In [1]: import numpy as np

In [2]: np.set_printoptions(suppress=True, linewidth=140)

In [3]: def tidy(a):
   ...:     return np.round(a, 2) + 0
   ...: 

In [4]: E = np.load("layer2.npy")

In [5]: print(E)
[[1.   0.9  0.81 0.73 0.66]
 [0.9  1.   0.9  0.81 0.73]
 [0.81 0.9  1.   0.9  0.81]
 [0.73 0.81 0.9  1.   0.9 ]
 [0.66 0.73 0.81 0.9  1.  ]]

In [6]: evals, vecs = np.linalg.eig(E)

In [7]: print(tidy(E @ vecs[:, 0] - evals[0] * vecs[:, 0]))
[0. 0. 0. 0. 0.]

In [8]: print(tidy(np.sort(np.linalg.eigvals(E @ E))))
[ 0.    0.01  0.02  0.2  18.18]

In [9]: print(tidy(np.sort(np.linalg.eigvals(E.T))))
[0.06 0.08 0.15 0.45 4.26]

In [10]: print(tidy(evals))
[4.26 0.45 0.15 0.08 0.06]

In [11]: print(tidy(np.sort(np.linalg.eigvals(np.linalg.inv(E)))))
[ 0.23  2.22  6.77 12.63 17.26]

In [12]: arr = np.loadtxt("test7.csv", delimiter=",")

In [13]: print(tidy(arr))
[[ 0.05 -0.18  0.12]
 [-0.18  0.68 -0.43]
 [ 0.12 -0.43  0.27]]

In [14]: out = arr / np.sqrt((arr ** 2).mean(axis=1, keepdims=True))

In [15]: print(np.linalg.matrix_rank(arr - arr.mean(axis=1, keepdims=True)))
1

In [16]: print(tidy(out[1]))
[-0.39  1.42 -0.91]

In [17]: print(tidy(arr - arr.mean(axis=1, keepdims=True)))
[[ 0.06 -0.18  0.12]
 [-0.2   0.66 -0.45]
 [ 0.13 -0.42  0.29]]

In [18]: out = np.array([[1, 0], [3, 0], [1, 0]])

In [19]: print(np.vstack([arr, out.T]).shape)
(5, 3)

In [20]: print(tidy(arr @ out))
[[-0.39  0.  ]
 [ 1.41  0.  ]
 [-0.9   0.  ]]

In [21]: print(tidy(np.einsum("ij->j", arr)))
[-0.02  0.06 -0.04]

In [22]: print(tidy(np.einsum("ij,ij->i", arr, arr)))
[0.05 0.68 0.27]

In [23]: print(np.linalg.matrix_rank(arr @ out))
1

In [24]: print(np.linalg.cond(arr) > 100)
True

In [25]: x = np.array([-3, 8, -9])

In [26]: print(tidy(np.trace(arr)))
1.0

In [27]: print(tidy((x - arr @ x) @ (arr @ x)))
0.0

In [28]: print(tidy(arr @ x))
[-2.68  9.83 -6.26]

In [29]: A = np.load("case7.npy")

In [30]: print(A)
[[-0.01  1.92  2.02  0.04  0.08]
 [ 0.07  2.    2.02 -0.01 -0.04]
 [ 0.01  1.93  1.97  0.1   0.08]
 [-0.04  1.98  1.99  0.03  0.08]
 [-0.03  2.05  1.91 -0.08  0.01]
 [ 0.    2.01  1.96  0.06  0.05]
 [ 0.01  2.04  1.95  0.06  0.02]
 [ 0.07  2.08  2.05  1.99  1.07]
 [ 0.    2.02  1.96  1.91  1.03]
 [-0.05  1.97  2.01  2.    0.95]
 [ 0.03  2.05  2.02  1.99  0.94]
 [ 0.06  2.1   2.    1.95  1.07]
 [-0.01  2.    1.99  2.06  1.03]
 [ 0.01  2.04  2.01  2.02  1.06]]

In [31]: rk = np.linalg.matrix_rank(arr)

In [32]: print(rk)
1

In [33]: null = np.linalg.svd(arr)[2][rk:].T

In [34]: print([int(np.linalg.matrix_rank(arr[:, :j + 1])) for j in range(3)])
[1, 1, 1]

In [35]: print(tidy(arr @ null))
[[0. 0.]
 [0. 0.]
 [0. 0.]]

In [36]: print([int(np.linalg.matrix_rank(np.delete(arr, i, axis=0))) for i in range(3)])
[1, 1, 1]

In [37]: basis = A[[3, 11]].astype(float)

In [38]: for _ in range(7):
    ...:     lab = np.linalg.norm(A[:, None] - basis, axis=-1).argmin(axis=1)
    ...:     basis = np.array([A[lab == j].mean(axis=0) for j in range(2)])
    ...: 

In [39]: print(lab)
[0 0 0 0 0 0 0 1 1 1 1 1 1 1]

In [40]: print(np.bincount(lab))
[7 7]

In [41]: J = np.loadtxt("m.csv", delimiter=",")

In [42]: print(J)
[[-2. -1.  0.]
 [ 1.  2.  3.]
 [ 4.  5.  6.]
 [ 7.  8.  9.]]

In [43]: U, sig, VT = np.linalg.svd(J)

In [44]: print(np.argmax(sig[:-1] / (sig[1:] + 1e-6)) + 1)
2

In [45]: out = U[:, :2] @ np.diag(sig[:2]) @ VT[:2]

In [46]: print(tidy(np.linalg.norm(J - out) / np.linalg.norm(J)))
0.0

In [47]: print(np.linalg.matrix_rank(J, rtol=0.05))
2

In [48]: W0 = np.load("w.npy")

In [49]: print(W0)
[[ 0  2 -1 -1 -1 -2]
 [-2  0 -1 -3  2 -3]
 [ 1  1  0  1 -4 -2]
 [ 1  3 -1  0  3  3]
 [ 1 -2  4 -3  0  0]
 [ 2  3  2 -3  0  0]]

In [50]: U, sig, VT = np.linalg.svd(W0)

In [51]: print(np.argmax(sig[:-1] / (sig[1:] + 1e-6)) + 1)
4

In [52]: out = U[:, :4] @ np.diag(sig[:4]) @ VT[:4]

In [53]: print(np.linalg.matrix_rank(W0, rtol=0.05))
4

In [54]: Q, vecs = np.linalg.qr(W0[:, :1])[0], np.linalg.qr(W0[:, 1:])[0]

In [55]: sig = np.linalg.svd(Q.T @ vecs, compute_uv=False)

In [56]: print(tidy(np.linalg.norm(Q @ Q.T - vecs @ vecs.T, 2)))
1.0

In [57]: feats = np.load("dump.npy")

In [58]: print(feats)
[[ -3  -3  -3  -3]
 [ -3  -6  -6  -6]
 [ -3  -6  -9  -9]
 [ -3  -6  -9 -12]]

In [59]: print(np.all(np.linalg.eigvalsh(feats) > 0))
False

In [60]: print(tidy(np.linalg.eigvalsh(feats).min()))
-24.87

In [61]: print(tidy(np.linalg.det(feats)))
81.0

In [62]: print(np.trace(feats))
-30

In [63]: print(np.allclose(feats, feats.T))
True

In [64]: print(np.allclose(feats @ feats.T, feats.T @ feats))
True

In [65]: print((feats + feats.T) / 2)
[[ -3.  -3.  -3.  -3.]
 [ -3.  -6.  -6.  -6.]
 [ -3.  -6.  -9.  -9.]
 [ -3.  -6.  -9. -12.]]

In [66]: feats.inv()
---------------------------------------------------------------------------
AttributeError                            Traceback (most recent call last)
Cell In[66], line 1
----> 1 feats.inv()

AttributeError: 'numpy.ndarray' object has no attribute 'inv'

In [67]: rng = np.random.default_rng(915)

In [68]: out = feats + rng.integers(-2, 3, (4, 1)) @ rng.integers(-2, 3, (1, 4))

In [69]: print(out)
[[ -5  -1  -3  -5]
 [ -1  -8  -6  -4]
 [ -4  -5  -9 -10]
 [ -1  -8  -9 -10]]

In [70]: print(tidy(np.linalg.svd(out - feats, compute_uv=False)))
[6.24 0.   0.   0.  ]

In [71]: out = np.array([[0, 2], [1, 1]])

In [72]: basis = np.kron(out, feats)

In [73]: print(np.linalg.matrix_rank(basis))
8

In [74]: print(basis)
[[  0   0   0   0  -6  -6  -6  -6]
 [  0   0   0   0  -6 -12 -12 -12]
 [  0   0   0   0  -6 -12 -18 -18]
 [  0   0   0   0  -6 -12 -18 -24]
 [ -3  -3  -3  -3  -3  -3  -3  -3]
 [ -3  -6  -6  -6  -3  -6  -6  -6]
 [ -3  -6  -9  -9  -3  -6  -9  -9]
 [ -3  -6  -9 -12  -3  -6  -9 -12]]

In [75]: X = np.array([[0.0, 3.0, 2.0], [3.0, 0.0, 0.0], [2.0, 0.0, 0.0]])

In [76]: out = W0 / np.linalg.norm(W0, axis=1, keepdims=True)

In [77]: gram = out @ out.T

In [78]: print(tidy(np.linalg.norm(out, axis=1)))
[1. 1. 1. 1. 1. 1.]

In [79]: print(tidy(gram[1]))
[ 0.46  1.   -0.28 -0.14  0.11  0.11]

In [80]: print((np.abs(gram) > 0.9).astype(int))
[[1 0 0 0 0 0]
 [0 1 0 0 0 0]
 [0 0 1 0 0 0]
 [0 0 0 1 0 0]
 [0 0 0 0 1 0]
 [0 0 0 0 0 1]]

In [81]: print(tidy(gram))
[[ 1.    0.46  0.57 -0.11 -0.28  0.41]
 [ 0.46  1.   -0.28 -0.14  0.11  0.11]
 [ 0.57 -0.28  1.   -0.54 -0.15  0.08]
 [-0.11 -0.14 -0.54  1.   -0.31  0.33]
 [-0.28  0.11 -0.15 -0.31  1.    0.47]
 [ 0.41  0.11  0.08  0.33  0.47  1.  ]]

In [82]: print(tidy(np.degrees(np.arccos(np.clip(gram[1, 2], -1, 1)))))
106.31

In [83]: print((gram - 2 * np.eye(6)).round(6).argmax(axis=1))
[2 0 0 5 5 4]

In [84]: rk = np.linalg.matrix_rank(X)

In [85]: print(rk)
2

In [86]: null = np.linalg.svd(X)[2][rk:].T

In [87]: print(null.shape)
(3, 1)

In [88]: print(tidy(null @ null.T))
[[ 0.    0.    0.  ]
 [ 0.    0.31 -0.46]
 [ 0.   -0.46  0.69]]

In [89]: print(np.allclose(X @ null, 0))
True

In [90]: print(np.linalg.matrix_rank(X.T @ X), np.linalg.matrix_rank(X @ X.T))
2 2

In [91]: U, sig, VT = np.linalg.svd(X)

In [92]: print(tidy(sig))
[3.61 3.61 0.  ]

In [93]: out = U[:, :2] @ np.diag(sig[:2]) @ VT[:2]

In [94]: print(np.linalg.matrix_rank(X, rtol=0.05))
2

In [95]: print(tidy(np.abs(X - out).max()))
0.0

In [96]: print(tidy(out))
[[0. 3. 2.]
 [3. 0. 0.]
 [2. 0. 0.]]

In [97]: theta = np.radians(60)

In [98]: r_ = np.eye(3)

In [99]: r_[2, 2] = r_[1, 1] = np.cos(theta)

In [100]: r_[2, 1], r_[1, 2] = -np.sin(theta), np.sin(theta)

In [101]: print(tidy(r_))
[[ 1.    0.    0.  ]
 [ 0.    0.5   0.87]
 [ 0.   -0.87  0.5 ]]

In [102]: out = X @ r_.T

In [103]: print(tidy(np.linalg.det(r_)), np.trace(r_))
1.0 2.0

In [104]: print(tidy(np.linalg.svd(X, compute_uv=False)), tidy(np.linalg.svd(out, compute_uv=False)))
[3.61 3.61 0.  ] [3.61 3.61 0.  ]

In [105]: print(tidy(out))
[[ 0.    3.23 -1.6 ]
 [ 3.    0.    0.  ]
 [ 2.    0.    0.  ]]

In [106]: data = np.load("out1.npy")

In [107]: print(data)
[[-1  0  2  2]
 [ 0 -2  0  1]
 [ 0  0 -1 -2]
 [ 0  0  0 -2]]

In [108]: Q = data.astype(float).copy()

In [109]: for j in range(4):
     ...:     Q[:, j] -= Q[:, :j] @ (Q[:, :j].T @ Q[:, j])
     ...:     Q[:, j] /= np.linalg.norm(Q[:, j])
     ...: 

In [110]: print(Q.T @ Q)
[[1. 0. 0. 0.]
 [0. 1. 0. 0.]
 [0. 0. 1. 0.]
 [0. 0. 0. 1.]]

In [111]: print(Q.T @ data)
[[ 1.  0. -2. -2.]
 [ 0.  2.  0. -1.]
 [ 0.  0.  1.  2.]
 [ 0.  0.  0.  2.]]

In [112]: lab = rng.permutation(4)

In [113]: print(lab)
[1 3 2 0]

In [114]: out = data[lab][:, lab]

In [115]: print(np.allclose(out, data))
False

In [116]: print(np.diag(out))
[-2 -2 -1 -1]

In [117]: out = data / np.sqrt((data ** 2).mean(axis=1, keepdims=True))

In [118]: print(np.linalg.matrix_rank(data - data.mean(axis=1, keepdims=True)))
3

In [119]: print(out[3])
[ 0.  0.  0. -2.]

In [120]: print(data - data.mean(axis=1, keepdims=True))
[[-1.75 -0.75  1.25  1.25]
 [ 0.25 -1.75  0.25  1.25]
 [ 0.75  0.75 -0.25 -1.25]
 [ 0.5   0.5   0.5  -1.5 ]]

In [121]: gram = data.T @ data

In [122]: print(tidy(np.linalg.svd(data, compute_uv=False) ** 2))
[16.91  4.24  1.71  0.13]

In [123]: print(np.linalg.matrix_rank(gram))
4

In [124]: print(np.allclose(gram, gram.T))
True

In [125]: print(tidy(np.linalg.eigvalsh(gram)[::-1]))
[16.91  4.24  1.71  0.13]

In [126]: print([int(np.linalg.matrix_rank(np.linalg.matrix_power(data, p))) for p in range(1, 5)])
[4, 4, 4, 4]

In [127]: print(tidy(np.sort(np.linalg.eigvals(data))))
[-2. -2. -1. -1.]

In [128]: print(np.linalg.matrix_power(data - np.diag(np.diag(data)), 4))
[[0 0 0 0]
 [0 0 0 0]
 [0 0 0 0]
 [0 0 0 0]]

In [129]: print(np.linalg.matrix_rank(data - data[0, 0] * np.eye(4)))
3
